$ ipython --no-banner

In [1]: import numpy as np

In [2]: np.set_printoptions(precision=1, suppress=True, linewidth=160, legacy="1.25")

In [3]: def tidy(a):
   ...:     return np.round(a, 1) + 0
   ...: 

In [4]: arr = np.loadtxt("mat.csv", delimiter=",")

In [5]: arr
Out[5]: 
array([[ 0.8,  0.9,  0.6,  1.1,  1.3, -0.4, -0.5, -0.2],
       [-0.4,  0.5,  1.7, -0.5,  3.5, -0.2, -1.5,  1.3],
       [-1.3,  1.3, -0.1,  1.3, -0.2, -1.7, -1.9, -1. ],
       [ 0.6, -0.3,  1.5,  1.2,  3. ,  0.6,  0.7, -2.3],
       [ 0.1, -0.5, -0.1,  0.2, -0.3, -0.6,  0.9,  0.6],
       [-0.7, -0.7,  1.2,  2.3,  2.3,  0. , -0.7,  0.5],
       [-0.2,  1. ,  0. ,  1.4,  0.1, -0.1, -0.6,  2.5],
       [ 0.4,  0.9,  1.8, -0.5,  3.7,  1.3,  1. , -0.5],
       [ 1.5, -1.5, -0.2,  0.9, -0.3, -0.1, -0.4, -1.8],
       [ 1.9,  1.6,  0.7, -1.9,  1.3, -1.7,  0.3,  2. ],
       [-1. ,  0.3,  1.2,  0.6,  2.4, -2.7, -1. , -1.6],
       [-1.1, -0.5, -0.4, -2.9, -1. , -0.7, -1.6, -0.8],
       [-0.3,  0.3, -0.9,  0.5, -1.7, -1.3,  0. ,  1.1],
       [ 0.2,  0.6, -1.9,  0.3, -3.7, -0.2,  0.2,  1.6],
       [ 1.3, -0.2,  0.2,  0.1,  0.5, -2.4,  0.5,  0.3],
       [ 0.1,  0.5, -0.4, -1. , -0.8,  0.7, -0.6, -0.5],
       [ 1.1, -1.9,  2.6, -0.1,  5.1, -1.2,  1.3, -1.4],
       [-0.6,  0. ,  3.1, -0.1,  6.2,  0.2,  0.5, -0.9],
       [ 0.9,  0.5, -0.7, -0.5, -1.3,  0. , -0.8, -1.4],
       [-0.4,  1.4, -1.9, -0.2, -3.6,  0.7,  0. ,  0.2],
       [ 0.6, -0.3, -1.2,  1.4, -2.5, -0.7,  0.1, -0.2],
       [-1.1, -1.1,  1.1,  0.9,  2.3,  0.2, -0.3, -1.4],
       [-0.4,  0.6, -0.3, -0.1, -0.7, -0.1, -0.7, -0.3],
       [ 0.4,  0.6, -1.4, -0.1, -2.9,  1.3, -0.4,  0.4],
       [ 2. , -0.5, -0.7, -2.8, -1.2, -0.6, -0.2, -0.5],
       [-1.2,  0.6,  1.4,  0.1,  2.9,  0.9,  0.7, -0.4]])

In [6]: P = arr @ np.linalg.solve(arr.T @ arr, arr.T)

In [7]: tidy(np.linalg.eigvalsh(P))
Out[7]: array([0., 0., 0., 0., 0., 0., 0., 0., 0., 0., 0., 0., 0., 0., 0., 0., 0., 0., 1., 1., 1., 1., 1., 1., 1., 1.])

In [8]: tidy(P @ arr[:, 4])
Out[8]: 
array([ 1.3,  3.5, -0.2,  3. , -0.3,  2.3,  0.1,  3.7, -0.3,  1.3,  2.4, -1. , -1.7, -3.7,  0.5, -0.8,  5.1,  6.2, -1.3, -3.6, -2.5,  2.3, -0.7, -2.9, -1.2,
        2.9])

In [9]: data = np.loadtxt("out16.csv", delimiter=",")

In [10]: tidy(data)
Out[10]: 
array([[ 1.5, -2.8,  3.3,  7. , -3.4,  2.2, -7.1, -0.9,  6.4, -5.6],
       [-3.5, -1. ,  1.3,  1.9, -1. , -0.4,  3.6,  0.6,  3.4,  0.9],
       [-2.9,  1.6,  0.1, -0.7, -2.2,  2.2,  1.7, -0.8,  0.2, -1.4],
       [ 0.9, -1.9, -3.1,  0.4, -4.1,  3.5, -1.5,  2. ,  1.8, -2.3],
       [-5.7,  2. ,  8.3,  5.6,  0.6, -1.3,  0.7, -4.5,  4.8, -2. ],
       [ 2.1, -3.2, -2.1,  2. , -5.1,  3. , -4.1,  2.2,  3.1, -4. ],
       [-4.1, -3.8,  1.6,  2. , -2.1, -4.5,  5.8,  3.2,  4.5,  1.9],
       [-1.9, -0.8, -1. ,  0.5, -2.2,  1.6,  2. ,  1.1,  2. , -0.2],
       [-1.3,  2.7, -2.1, -2.9, -3.9,  4.6, -0.3, -0.9, -2.1, -3.3],
       [-0.6, -3.5,  5.8,  8.1, -2.7, -1.2, -4.7, -0.8,  7.7, -4.5],
       [-0.3, -2.9, -2.6,  0.5, -3.7,  1.2,  1.1,  3.1,  2.5, -0.6],
       [-2.9,  3. , -0.5, -0.1, -0.2,  4.8,  1.8, -2. ,  0.4, -0.1],
       [ 0.9, -2.6, -2.7,  2.5, -2.3,  3.8, -1. ,  1.9,  3.8, -0.5],
       [-4.8,  2.5,  4.1, -0.2, -3. , -1. ,  1.5, -2.3,  0.1, -3.4],
       [-3.7, -3. ,  8.6,  6.1, -4. , -6.1, -1.4, -0.7,  6.2, -4.9],
       [ 4.2, -6.4, -0.7,  7.5, -4.2,  3. , -7.5,  2.6,  8. , -4.2],
       [-5.3,  0.6,  2.8,  2.4,  0.9, -0.5,  5.4, -0.9,  3.5,  2.2],
       [ 0.2, -3.4,  0.4,  1.2, -6.5, -1. , -2.6,  2.3,  2.5, -4.9],
       [ 1.1,  0.8,  0.9,  5.7, -0.3,  7.4, -6. , -3. ,  4.7, -3.4],
       [-4.8,  1.9, -0.8, -3.6, -2.5,  0.1,  5.9,  0.5, -1.6,  0.4],
       [-0.6, -2.6, -5.2, -5.4, -7.6, -0.7,  3. ,  5.2, -2.1, -2.1],
       [ 0.6, -5.8,  0.4,  4.1, -4.9, -1.7, -1.7,  3.6,  5.7, -2.6],
       [-4.4,  3.2, -1.1, -0.8,  1.4,  4.2,  5.4, -1.5,  0.4,  2.7],
       [-3.6,  1.9,  3.7,  5.5,  2.6,  3.6,  0.9, -3.6,  5.1,  0.8],
       [-2.9, -1. ,  3.2,  3.7, -1.5, -0.5,  0.7, -0.5,  4.3, -1.2],
       [ 0.6,  1.8, -3.9, -2.3, -4. ,  6.4, -2.1, -0.2, -1.5, -3.5],
       [ 1.5, -6.7,  0.4,  3.9, -6.6, -2.5, -3.3,  4.2,  5.6, -4.3],
       [-6.5,  5.7,  2.7, -0.7,  1.5,  2.9,  5. , -4.3, -0.5,  0.8],
       [-4. ,  8.1, -0.4, -2. ,  1.5,  8.9,  1.4, -5.8, -2.6, -0.7],
       [-4. ,  1.3, -0.9, -3.8, -3.8, -0.3,  4.7,  0.9, -1.8, -0.9],
       [-0.7, -0.3,  1.5,  3.5, -2.1,  2.9, -2.6, -1.2,  3.6, -2.9],
       [-1.3,  6.4, -5.1, -3.8,  0. , 11.1,  0.6, -3.1, -3.6, -0.5],
       [ 0.6,  2.5, -2.7,  0.9, -1. ,  8.8, -3. , -2.1,  0.8, -2.2],
       [-4.1,  3.1, -0.7, -2.1, -0.9,  2.9,  4.2, -1.2, -0.9,  0.4],
       [-6.5,  6.3,  0.4, -3.8,  0.4,  3.3,  6.4, -3.3, -3. ,  1.1],
       [-4.1,  3.1,  1.2, -3.5, -4.4,  0.3,  2.1, -1.3, -2.6, -3.6],
       [ 0.6, -2.1, -8.4, -3.2, -2.9,  4.9,  3.8,  4.7,  0. ,  2.4],
       [ 1.7, -3.4, -5. ,  1. , -3.3,  4.1, -0.5,  3.5,  3. , -0.3],
       [ 0.8, -1. , -2.1,  3.4, -0.8,  5.8, -1.9,  0.2,  4. , -0.6],
       [-0.3, -0.3, -0.5, -0.7, -5.5,  1.8, -2.2,  0.6,  0.2, -4.8],
       [ 0.1, -1.9,  1.9,  6.1, -1.2,  3. , -3.5, -0.8,  6. , -2.3],
       [ 0.7, -3.2, -2.4,  0. , -5.6,  1. , -1.2,  3.1,  1.8, -3. ],
       [-3.2,  3.6, -0.4,  0.7,  1.4,  5.9,  2.2, -2.7,  1.1,  1. ]])

In [11]: # looks like rank 5

In [12]: d = np.linalg.norm(data[:, None] - data[None], axis=-1)

In [13]: d.mean(axis=1).argmax()
Out[13]: 15

In [14]: d.shape
Out[14]: (43, 43)

In [15]: tidy(d[:5, :5])
Out[15]: 
array([[ 0. , 15.5, 15.6, 12.7, 14.9],
       [15.5,  0. ,  6.7, 10.4, 11.1],
       [15.6,  6.7,  0. ,  8. , 13.1],
       [12.7, 10.4,  8. ,  0. , 17.9],
       [14.9, 11.1, 13.1, 17.9,  0. ]])

In [16]: np.unravel_index(d.round(6).argmax(), d.shape)
Out[16]: (14, 31)

In [17]: (d + 1e9 * np.eye(43)).round(6).argmin(axis=1)
Out[17]: 
array([ 9, 16, 11, 41, 23,  3,  1, 10, 25,  0, 41, 42, 37, 35,  9,  0,  1, 41, 40, 29, 41, 26, 33, 24,  1,  8, 21, 34, 31, 19, 40, 28, 25, 22, 27, 29, 37, 12,
       12, 41, 30,  3, 11])

In [18]: x0 = np.array([3, 0, 2, 3, 3, 3, 0, 2, 3, 2])

In [19]: (data @ x0).argmax()
Out[19]: 15

In [20]: tidy(data @ np.eye(10)[4])
Out[20]: 
array([-3.4, -1. , -2.2, -4.1,  0.6, -5.1, -2.1, -2.2, -3.9, -2.7, -3.7, -0.2, -2.3, -3. , -4. , -4.2,  0.9, -6.5, -0.3, -2.5, -7.6, -4.9,  1.4,  2.6, -1.5,
       -4. , -6.6,  1.5,  1.5, -3.8, -2.1,  0. , -1. , -0.9,  0.4, -4.4, -2.9, -3.3, -0.8, -5.5, -1.2, -5.6,  1.4])

In [21]: np.sign((data @ x0).round(6))
Out[21]: 
array([ 1.,  1., -1.,  1.,  1.,  1.,  1., -1., -1.,  1.,  1.,  1.,  1., -1.,  1.,  1.,  1., -1.,  1., -1., -1.,  1.,  1.,  1.,  1., -1.,  1., -1., -1., -1.,
        1., -1.,  1., -1., -1., -1., -1.,  1.,  1., -1.,  1., -1.,  1.])

In [22]: np.linalg.norm(data @ x0) <= np.linalg.norm(data, 2) * np.linalg.norm(x0) + 1e-9
Out[22]: True

In [23]: np.unique(data.round(6), axis=0).shape
Out[23]: (43, 10)

In [24]: tidy(np.trace(np.linalg.pinv(data) @ data))
Out[24]: 5.0

In [25]: np.abs(np.diag(np.linalg.qr(data)[1])) > 1e-9
Out[25]: array([ True,  True,  True,  True,  True, False, False, False, False, False])

In [26]: np.linalg.lstsq(data[:-1].T, data[-1])[2]
Out[26]: 5

In [27]: np.allclose(data[:-1].T @ np.linalg.lstsq(data[:-1].T, data[-1])[0], data[-1])
Out[27]: True
